% ipython --no-banner

In [1]: import numpy as np

In [2]: from numpy import linalg as LA

In [3]: np.set_printoptions(precision=2, suppress=True, linewidth=160, legacy="1.25")

In [4]: tidy = lambda a: np.round(a, 2) + 0

In [5]: X = np.loadtxt("w.csv", delimiter=",")

In [6]: X
Out[6]: 
array([[ 1., -1.,  2.,  2., -3.],
       [ 0.,  2., -2.,  1.,  2.],
       [-1., -2., -2., -3., -3.],
       [ 3.,  1.,  2., -3., -1.],
       [ 3.,  1.,  2.,  1., -3.],
       [ 3.,  1.,  2., -3., -1.],
       [ 3., -2.,  3.,  1.,  0.]])

In [7]: x0 = np.array([0, -1, -3, 2, -2])

In [8]: y = X @ x0

In [9]: tidy(LA.pinv(X) @ X)
Out[9]: 
array([[1., 0., 0., 0., 0.],
       [0., 1., 0., 0., 0.],
       [0., 0., 1., 0., 0.],
       [0., 0., 0., 1., 0.],
       [0., 0., 0., 0., 1.]])

In [10]: tidy(LA.lstsq(X, y)[0])
Out[10]: array([ 0., -1., -3.,  2., -2.])

In [11]: y
Out[11]: array([  5.,   2.,   8., -11.,   1., -11.,  -5.])

In [12]: rng = np.random.default_rng(363)

In [13]: y = y + 0.02 * rng.normal(size=7)

In [14]: tidy(y)
Out[14]: array([  4.99,   2.01,   7.99, -11.  ,   0.98, -11.01,  -5.01])

In [15]: coef, *_ = LA.lstsq(X, y)

In [16]: tidy(coef)
Out[16]: array([ 0., -1., -3.,  2., -2.])

In [17]: tidy(X.T @ (y - X @ coef))
Out[17]: array([0., 0., 0., 0., 0.])

In [18]: r0, v = X[2], X[3]

In [19]: r0 @ v
Out[19]: 3.0

In [20]: pr = (r0 @ v) / (r0 @ r0) * r0

In [21]: tidy(pr)
Out[21]: array([-0.11, -0.22, -0.22, -0.33, -0.33])

In [22]: np.outer(r0, v)
Out[22]: 
array([[-3., -1., -2.,  3.,  1.],
       [-6., -2., -4.,  6.,  2.],
       [-6., -2., -4.,  6.,  2.],
       [-9., -3., -6.,  9.,  3.],
       [-9., -3., -6.,  9.,  3.]])

In [23]: tidy(v - pr)
Out[23]: array([ 3.11,  1.22,  2.22, -2.67, -0.67])

In [24]: A = np.load("block15.npy")

In [25]: A
Out[25]: 
array([[ 5,  6,  7],
       [ 8,  9, 10]])

In [26]: left, sigma, Vh = LA.svd(A)

In [27]: tidy(sigma)
Out[27]: array([18.84,  0.39])

In [28]: M2 = left[:, :1] @ np.diag(sigma[:1]) @ Vh[:1]

In [29]: tidy(LA.norm(A - M2) / LA.norm(A))
Out[29]: 0.02

In [30]: tidy(M2)
Out[30]: 
array([[ 5.25,  6.02,  6.79],
       [ 7.83,  8.99, 10.14]])

In [31]: tidy(np.abs(A - M2).max())
Out[31]: 0.25

In [32]: tidy(LA.norm(A - M2, 2)), tidy(sigma[1])
Out[32]: (0.39, 0.39)

In [33]: t3 = np.stack([M2, -1 * M2, M2[::-1]])

In [34]: tidy(np.einsum("bij,cij->bc", t3, t3))
Out[34]: 
array([[ 354.85, -354.85,  328.14],
       [-354.85,  354.85, -328.14],
       [ 328.14, -328.14,  354.85]])

In [35]: M2 = A / LA.norm(A, axis=1)
ValueError: operands could not be broadcast together with shapes (2,3) (2,) 


In [36]: M2 = A / LA.norm(A, axis=1, keepdims=True)

In [37]: G = M2 @ M2.T

In [38]: (np.abs(G) > 0.9).astype(int)
Out[38]: 
array([[1, 1],
       [1, 1]])

In [39]: tidy(G[1])
Out[39]: array([1., 1.])

In [40]: tidy(LA.norm(M2, axis=1))
Out[40]: array([1., 1.])

In [41]: LA.cond(A) > 100
Out[41]: False

In [42]: tidy(LA.norm(A, 2) / LA.norm(A))
Out[42]: 1.0

In [43]: data = np.loadtxt("test7.csv", delimiter=",")

In [44]: data
Out[44]: 
array([[-2.4,  0. ,  1.5, -0.6],
       [-2.3, -1.5,  0.5,  0.8],
       [-1. ,  0.5,  0.4, -0.4],
       [ 0.6, -4.5, -0.7,  2.5],
       [-1.2, -2. ,  0.7, -1.6],
       [ 0.9,  6. , -1.1,  1.7]])

In [45]: M2 = np.c_[data[:, :3] @ np.array([[-5, 0, 4], [5, 5, 1], [-5, -3, -5]]), np.array([0, -1, 3, 1, -1, 0])]

In [46]: tidy(M2)
Out[46]: 
array([[  4.5,  -4.5, -17.1,   0. ],
       [  1.5,  -9. , -13.2,  -1. ],
       [  5.5,   1.3,  -5.5,   3. ],
       [-22. , -20.4,   1.4,   1. ],
       [ -7.5, -12.1, -10.3,  -1. ],
       [ 31. ,  33.3,  15.1,   0. ]])

In [47]: tidy(LA.norm(LA.qr(data)[0].T @ M2, axis=0) ** 2 / ((M2 ** 2).sum(axis=0) + 1e-12))
Out[47]: array([1.  , 1.  , 1.  , 0.06])

In [48]: tidy(LA.lstsq(data, M2[:, 0])[0])
Out[48]: array([-5.,  5., -5.,  0.])
